In [1]: import numpy as np

In [2]: import numpy.linalg as la

In [3]: np.set_printoptions(suppress=True, linewidth=140)

In [4]: arr = np.array([[3, 4, 5], [6, 7, 8], [9, 10, 11], [12, 13, 14]])

In [5]: # rank 2

In [6]: vec = np.array([9, 0, 2])

In [7]: h1 = np.maximum(arr @ vec, 0)

In [8]: np.tanh(arr @ vec)
Out[8]: array([1., 1., 1., 1.])

In [9]: out = np.array([[2, 3, -2], [2, 3, -3], [-3, -2, 1]])

In [10]: feats = out - out.T

In [11]: feats
Out[11]: 
array([[ 0,  1,  1],
       [-1,  0, -1],
       [-1,  1,  0]])

In [12]: # rank 2

In [13]: hat = np.triu(np.array([[1, -1, 1], [-2, 2, -3], [-1, 1, -3]]), 1) + np.eye(3)

In [14]: out = hat @ feats @ la.inv(hat)

In [15]: round(float(la.det(out)), 2)
Out[15]: 0.0

In [16]: np.round(np.poly(out), 2) + 0
Out[16]: array([1., 0., 3., 0.])

In [17]: la.matrix_rank(out)
Out[17]: np.int64(2)

In [18]: np.argsort(-la.norm(feats, axis=0).round(6), kind="stable")[:3]
Out[18]: array([0, 1, 2])

In [19]: round(float(la.norm(feats, 2) / la.norm(feats)), 2)
Out[19]: 0.71

In [20]: la.cond(feats) > 100
Out[20]: np.True_

In [21]: np.trace(feats)
Out[21]: np.int64(0)

In [22]: la.matrix_power(feats, 2)
Out[22]: 
array([[-2,  1, -1],
       [ 1, -2, -1],
       [-1, -1, -2]])

In [23]: np.round(np.sort(np.abs(la.eigvals(feats))), 2) + 0
Out[23]: array([0.  , 1.73, 1.73])

In [24]: A = np.load("data.npy")

In [25]: A
Out[25]: 
array([[  5.,   1.,   8.,   5.],
       [  4.,   3.,  12.,   8.],
       [ -4.,  -1., -11.,  -9.],
       [  4.,   1.,  14.,  12.]])

In [26]: evals, vecs = la.eig(A)

In [27]: np.round(A @ vecs[:, 0] - evals[0] * vecs[:, 0], 2) + 0
Out[27]: array([0., 0., 0., 0.])

In [28]: np.round(np.prod(evals), 2)
Out[28]: np.float64(18.0)

In [29]: (A - A.T) / 2
Out[29]: 
array([[  0. ,  -1.5,   6. ,   0.5],
       [  1.5,   0. ,   6.5,   3.5],
       [ -6. ,  -6.5,   0. , -11.5],
       [ -0.5,  -3.5,  11.5,   0. ]])

In [30]: A.inv()
---------------------------------------------------------------------------
AttributeError                            Traceback (most recent call last)
Cell In[30], line 1
----> 1 A.inv()

AttributeError: 'numpy.ndarray' object has no attribute 'inv'

In [31]: round(la.det(A[::-1]), 2)
Out[31]: np.float64(18.0)

In [32]: np.round(la.eigvals(A), 2)
Out[32]: array([3., 1., 2., 3.])

In [33]: round(la.det(2 * A), 2), round(float(la.det(A)), 2)
Out[33]: (np.float64(288.0), 18.0)

In [34]: round(float(la.eigvals(A).sum().real), 2)
Out[34]: 9.0

In [35]: np.kron(np.eye(2, dtype=int), A)
Out[35]: 
array([[  5.,   1.,   8.,   5.,   0.,   0.,   0.,   0.],
       [  4.,   3.,  12.,   8.,   0.,   0.,   0.,   0.],
       [ -4.,  -1., -11.,  -9.,  -0.,  -0.,  -0.,  -0.],
       [  4.,   1.,  14.,  12.,   0.,   0.,   0.,   0.],
       [  0.,   0.,   0.,   0.,   5.,   1.,   8.,   5.],
       [  0.,   0.,   0.,   0.,   4.,   3.,  12.,   8.],
       [ -0.,  -0.,  -0.,  -0.,  -4.,  -1., -11.,  -9.],
       [  0.,   0.,   0.,   0.,   4.,   1.,  14.,  12.]])

In [36]: np.einsum("ii->", A)
Out[36]: np.float64(9.0)

In [37]: out = np.array([[3, 3, 0, 1], [-2, -3, 1, -1], [-1, -3, -2, 0], [0, 0, 1, 2]])

In [38]: K = np.tril(out)

In [39]: K
Out[39]: 
array([[ 3,  0,  0,  0],
       [-2, -3,  0,  0],
       [-1, -3, -2,  0],
       [ 0,  0,  1,  2]])

In [40]: # triangular, det is the product of the diagonal

In [41]: evals, vecs = la.eig(K)

In [42]: np.prod(evals)
Out[42]: np.float64(36.0)

In [43]: K @ vecs[:, 0] - evals[0] * vecs[:, 0]
Out[43]: array([0., 0., 0., 0.])

In [44]: np.round(np.sort(la.eigvals(K @ K)), 2)
Out[44]: array([4., 4., 9., 9.])

In [45]: np.round(np.sort(la.eigvals(la.inv(K))), 2)
Out[45]: array([-0.5 , -0.33,  0.33,  0.5 ])
